$ python -q
>>> import numpy as np
>>> import numpy.linalg as la
>>> np.set_printoptions(precision=2, suppress=True, linewidth=140)
>>> rng = np.random.default_rng(97)
>>> E = np.triu(rng.random((3, 3)) < 0.8, 1).astype(int)
>>> E = E + E.T
>>> E
array([[0, 1, 1],
       [1, 0, 1],
       [1, 1, 0]])
>>> z = rng.permutation(3)
>>> Y = E[:, z] * rng.choice([-1, 1], 3)
>>> Y
array([[ 0, -1, -1],
       [-1, -1,  0],
       [-1,  0, -1]])
>>> left, _, Vt = la.svd(E.T @ Y)
>>> np.round(la.lstsq(E, Y)[0], 2) + 0
array([[-1.,  0.,  0.],
       [ 0.,  0., -1.],
       [ 0., -1.,  0.]])
>>> z
array([0, 2, 1])
>>> vals, vecs = la.eig(E)
>>> np.sort(la.eigvals(E @ E))
array([1., 1., 4.])
>>> np.sort(la.eigvals(E.T))
array([-1., -1.,  2.])
>>> np.sort(la.eigvals(la.inv(E)))
array([-1. , -1. ,  0.5])
>>> A = np.loadtxt("layer6.csv", delimiter=",")
>>> A
array([[ 0., -4.,  3., -3.],
       [-1.,  3.,  1.,  5.],
       [-1., -4.,  4.,  5.],
       [-1.,  4.,  3., -5.],
       [ 3.,  0., -4., -3.],
       [-1.,  4.,  3., -5.]])
>>> O, r_ = la.qr(A)
>>> round(float(abs(r_[0, 0])), 2), np.round(la.norm(A[:, 0]), 2)
(3.61, np.float64(3.61))
>>> np.round(O @ r_, 2) + 0
array([[ 0., -4.,  3., -3.],
       [-1.,  3.,  1.,  5.],
       [-1., -4.,  4.,  5.],
       [-1.,  4.,  3., -5.],
       [ 3.,  0., -4., -3.],
       [-1.,  4.,  3., -5.]])
>>> np.allclose(r_.T @ r_, A.T @ A)
True
>>> O.shape, r_.shape
((6, 4), (4, 4))
>>> r_
array([[-3.61,  1.94,  6.38,  2.5 ],
       [ 0.  , -8.32,  1.61,  4.55],
       [ 0.  ,  0.  , -4.09,  6.17],
       [ 0.  ,  0.  ,  0.  ,  7.28]])
>>> Y = np.array([[-1, -1, 0], [2, 1, 0], [-1, 2, 1], [0, 1, 1]])
>>> la.matrix_rank(np.vstack([A, Y.T]))
np.int64(4)
>>> np.einsum("ij,ij->i", A, A)
array([34., 36., 58., 51., 34., 51.])
>>> print(np.einsum("ij->j", A))
[-1.  3. 10. -6.]
>>> Y @ A
Traceback (most recent call last):
  File "<python-input-29>", line 1, in <module>
    Y @ A
    ~~^~~
ValueError: matmul: Input operand 1 has a mismatch in its core dimension 0, with gufunc signature (n?,k),(k,m?)->(n?,m?) (size 6 is different from 3)
>>> A @ Y
array([[-11.,  -1.,   0.],
       [  6.,  11.,   6.],
       [-11.,  10.,   9.],
       [  6.,   6.,  -2.],
       [  1., -14.,  -7.],
       [  6.,   6.,  -2.]])
>>> la.matrix_rank(A @ Y)
np.int64(3)
>>> print(A.sum(axis=0))
[-1.  3. 10. -6.]
>>> np.count_nonzero(A)
np.int64(22)
>>> la.svd(A, compute_uv=False)
array([11.65,  8.35,  7.56,  1.21])
>>> np.unravel_index(np.abs(A).argmax(), A.shape)
(np.int64(1), np.int64(3))
>>> A.sum(axis=1)
array([-4.,  8.,  4.,  1., -4.,  1.])
>>> np.round(la.norm(A), 2)
np.float64(16.25)
>>> A.shape
(6, 4)
>>> print(la.matrix_rank(A))
4
>>> mat = np.array([[0.0, 0.0, -1.0, -1.0, 0.0],
...     [0.0, 0.0, 0.0, 0.0, -1.0],
...     [-1.0, 0.0, 0.0, -1.0, 0.0],
...     [-1.0, 0.0, -1.0, 0.0, 0.0],
...     [0.0, -1.0, 0.0, 0.0, 0.0]])
>>> Y = la.inv(mat)
>>> la.det(mat) * Y
array([[ 1., -0., -1., -1., -0.],
       [-0., -0., -0., -0., -2.],
       [-1., -0.,  1., -1., -0.],
       [-1.,  0., -1.,  1.,  0.],
       [-0., -2., -0., -0., -0.]])
>>> vals, vecs = la.eigh(mat)
>>> vec = np.array([2, 2, 0, 0, 1])
>>> np.round(vecs * np.maximum(vals, 0) @ vecs.T, 2) + 0
array([[ 0.67,  0.  , -0.33, -0.33,  0.  ],
       [ 0.  ,  0.5 ,  0.  ,  0.  , -0.5 ],
       [-0.33,  0.  ,  0.67, -0.33,  0.  ],
       [-0.33,  0.  , -0.33,  0.67,  0.  ],
       [ 0.  , -0.5 ,  0.  ,  0.  ,  0.5 ]])
>>> np.round(vec @ mat @ vec / (vec @ vec), 2), np.round(vals[0], 2), round(float(vals[-1]), 2)
(np.float64(-0.44), np.float64(-2.0), 1.0)
>>> vec @ mat @ vec
np.float64(-4.0)
>>> np.abs(mat).sum(axis=1).max(), round(np.abs(vals).max(), 2)
(np.float64(2.0), np.float64(2.0))
>>> print(la.eigvalsh(mat[1:, 1:]))
[-1. -1.  1.  1.]
>>> vals, vecs = la.eig(mat)
>>> np.sort(la.eigvals(mat.T))
array([-2., -1.,  1.,  1.,  1.])
>>> print(np.round(mat @ vecs[:, 0] - vals[0] * vecs[:, 0], 2) + 0)
[0. 0. 0. 0. 0.]
>>> data = np.array([[-8.0, -1.3, 0.1],
...     [50.0, 0.5, -0.3],
...     [-30.0, 0.9, 0.1],
...     [6.0, -0.4, -1.0]])
>>> print(data)
[[ -8.   -1.3   0.1]
 [ 50.    0.5  -0.3]
 [-30.    0.9   0.1]
 [  6.   -0.4  -1. ]]
>>> left, sig, Vt = la.svd(data)
>>> np.argmax(sig[:-1] / (sig[1:] + 1e-6)) + 1
np.int64(1)
>>> sig
array([59.16,  1.71,  0.95])
>>> Y = left[:, :1] @ np.diag(sig[:1]) @ Vt[:1]
>>> np.round(la.norm(data - Y) / la.norm(data), 2)
np.float64(0.03)
>>> la.matrix_rank(Y)
np.int64(1)
>>> proj = data @ la.solve(data.T @ data, data.T)
>>> proj @ data[:, 0]
array([ -8.,  50., -30.,   6.])
>>> proj
array([[ 0.62, -0.29, -0.39,  0.01],
       [-0.29,  0.77, -0.3 ,  0.01],
       [-0.39, -0.3 ,  0.61,  0.01],
       [ 0.01,  0.01,  0.01,  1.  ]])
>>> np.round((np.eye(4) - proj) @ data, 2) + 0
array([[0., 0., 0.],
       [0., 0., 0.],
       [0., 0., 0.],
       [0., 0., 0.]])
>>> print(la.matrix_rank(np.eye(4) - proj))
1
>>> vec = np.array([1, 1, -2])
>>> h1 = np.maximum(data @ vec, 0)
>>> np.maximum(data @ (3 * vec), 0)
array([  0. , 153.3,   0. ,  22.8])
>>> Y = np.array([[1, 1], [1, -1]])
>>> W0 = np.kron(Y, np.kron(Y, Y))[rng.permutation(8)][:4]
>>> W0
array([[ 1, -1,  1, -1,  1, -1,  1, -1],
       [ 1,  1,  1,  1, -1, -1, -1, -1],
       [ 1,  1,  1,  1,  1,  1,  1,  1],
       [ 1,  1, -1, -1,  1,  1, -1, -1]])
>>> print(W0.ravel(order="F"))
[ 1  1  1  1 -1  1  1  1  1  1  1 -1 -1  1  1 -1  1 -1  1  1 -1 -1  1  1  1 -1  1 -1 -1 -1  1 -1]
>>> t3 = W0.reshape(4, 2, -1)
>>> t3[:, 0]
array([[ 1, -1,  1, -1],
       [ 1,  1,  1,  1],
       [ 1,  1,  1,  1],
       [ 1,  1, -1, -1]])
>>> t3.sum(axis=1)
array([[ 2, -2,  2, -2],
       [ 0,  0,  0,  0],
       [ 2,  2,  2,  2],
       [ 2,  2, -2, -2]])
>>> F = np.diag(3 * np.array([2, -9, 8, -1, -1, -1])) + np.array([[5, 7, 9, -2, 1, 1],
...     [-1, 3, -2, 9, -5, 9],
...     [-1, -5, 6, 5, 0, 5],
...     [-4, 2, 9, 5, -7, 0],
...     [-9, -1, -7, 0, 4, 5],
...     [-7, 6, 2, 9, -3, 2]])
>>> F
array([[ 11,   7,   9,  -2,   1,   1],
       [ -1, -24,  -2,   9,  -5,   9],
       [ -1,  -5,  30,   5,   0,   5],
       [ -4,   2,   9,   2,  -7,   0],
       [ -9,  -1,  -7,   0,   1,   5],
       [ -7,   6,   2,   9,  -3,  -1]])
>>> def softmax(z):
...     e = np.exp(z - z.max(axis=-1, keepdims=True))
...     return e / e.sum(axis=-1, keepdims=True)
... 
>>> np.round(softmax(F[5]), 2) + 0
array([0.  , 0.05, 0.  , 0.95, 0.  , 0.  ])
>>> softmax(F).sum(axis=1)
array([1., 1., 1., 1., 1., 1.])
>>> S = F @ F.T / np.sqrt(6)
>>> softmax(S)[5] @ F
array([-7.,  6.,  2.,  9., -3., -1.])
>>> O, vecs = la.qr(F[:, :1])[0], la.qr(F[:, 1:])[0]
>>> sig = la.svd(O.T @ vecs, compute_uv=False)
>>> np.degrees(np.arccos(sig.clip(0, 1)))
array([51.17])
>>> (sig > 0.9).sum()
np.int64(0)
>>> sig
array([0.63])
>>> np.round(la.norm(O @ O.T - vecs @ vecs.T, 2), 2)
np.float64(1.0)
>>> K = np.load("dump.npy")
>>> K
array([[-0.83,  1.64, -4.43,  1.4 ],
       [ 1.32, -4.65, -1.14,  0.6 ],
       [-3.73, -0.87, -0.59, -3.16],
       [-1.42, -4.72, -0.65,  0.53],
       [ 4.16, -0.02, -1.6 ,  2.27],
       [-0.73,  1.75,  2.6 ,  3.83],
       [-4.46,  0.46, -1.74,  1.36],
       [-0.26, -0.99, -2.05, -4.44],
       [ 0.64, -4.46, -2.  ,  0.81],
       [ 3.19, -0.32,  3.54,  1.5 ],
       [ 2.89,  0.25, -1.12,  3.92],
       [ 2.08, -2.22,  3.97, -0.07],
       [-0.88,  1.51,  1.09, -4.56],
       [ 0.14,  2.43, -1.72,  4.02],
       [ 1.15, -1.52,  2.31,  4.01],
       [-0.5 , -4.66, -1.44, -1.  ],
       [-0.3 , -1.02, -2.24, -4.34],
       [ 2.85,  0.76, -3.23,  2.42],
       [-2.5 , -0.31, -1.98, -3.84],
       [ 0.37,  3.52,  2.42, -2.57],
       [ 4.63,  1.18,  0.77,  1.25],
       [-0.98,  0.23,  4.89, -0.22],
       [ 1.04, -2.71, -0.26,  4.06]])
>>> cen = K - K.mean(axis=0)
>>> vecs = la.svd(cen)[2][:1]
>>> Y = cen - cen @ vecs.T @ vecs
>>> (cen @ vecs.T).std(axis=0)
array([3.15])
>>> np.cov(cen @ vecs.T, rowvar=False)
array(10.39)
>>> np.diag(vecs.T @ vecs)
array([0.26, 0.01, 0.04, 0.7 ])
>>> print(la.norm(Y, axis=1).round(6).argmax())
19
>>> cen = (K - K.mean(axis=0)) / K.std(axis=0)
>>> print(cen.std(axis=0))
[1. 1. 1. 1.]
>>> beta = la.lstsq(np.delete(cen, 3, axis=1), cen[:, 3])[0]
>>> np.abs(beta).argmax()
np.int64(0)
>>> beta
array([ 0.43,  0.01, -0.01])
>>> C2 = np.cov(K, rowvar=False)
>>> K.std(axis=0)
array([2.26, 2.31, 2.4 , 2.86])
>>> np.argwhere(np.triu(np.abs(np.corrcoef(K.T)) > 0.8, 1))
array([], shape=(0, 2), dtype=int64)
>>> round(float(np.corrcoef(K[:, 1], K[:, 0])[0, 1]), 2)
0.03
>>> C2.shape
(4, 4)
>>> O, _ = la.qr(np.array([[-2.0, 0.5, 0.9, -0.6],
...     [0.0, -1.6, -2.1, -0.2],
...     [1.6, -0.1, -0.6, 0.7],
...     [0.7, -1.9, 0.9, -0.3]]))
>>> feats = 5 * O
>>> print(feats)
[[-3.77 -0.44  0.75  3.17]
 [ 0.   -3.4  -3.65  0.39]
 [ 3.01  0.99 -0.51  3.83]
 [ 1.32 -3.51  3.3   0.3 ]]
>>> u = np.array([3, 0, -2, 5])
>>> Y = feats + np.outer(u, np.eye(4)[3])
>>> la.matrix_rank(Y - feats)
np.int64(1)
>>> la.matrix_rank(la.inv(Y) - la.inv(feats), tol=1e-8)
np.int64(1)
>>> proj = np.triu(np.array([[9, 7, 6, 2], [0, 1, 2, 2], [4, 8, 8, 9], [7, 8, 7, 8]]), 1) + np.eye(4)
>>> Y = proj @ feats @ la.inv(proj)
>>> np.round(np.trace(Y), 2), round(np.trace(feats), 2)
(np.float64(-7.37), np.float64(-7.37))
>>> la.matrix_rank(Y)
np.int64(4)
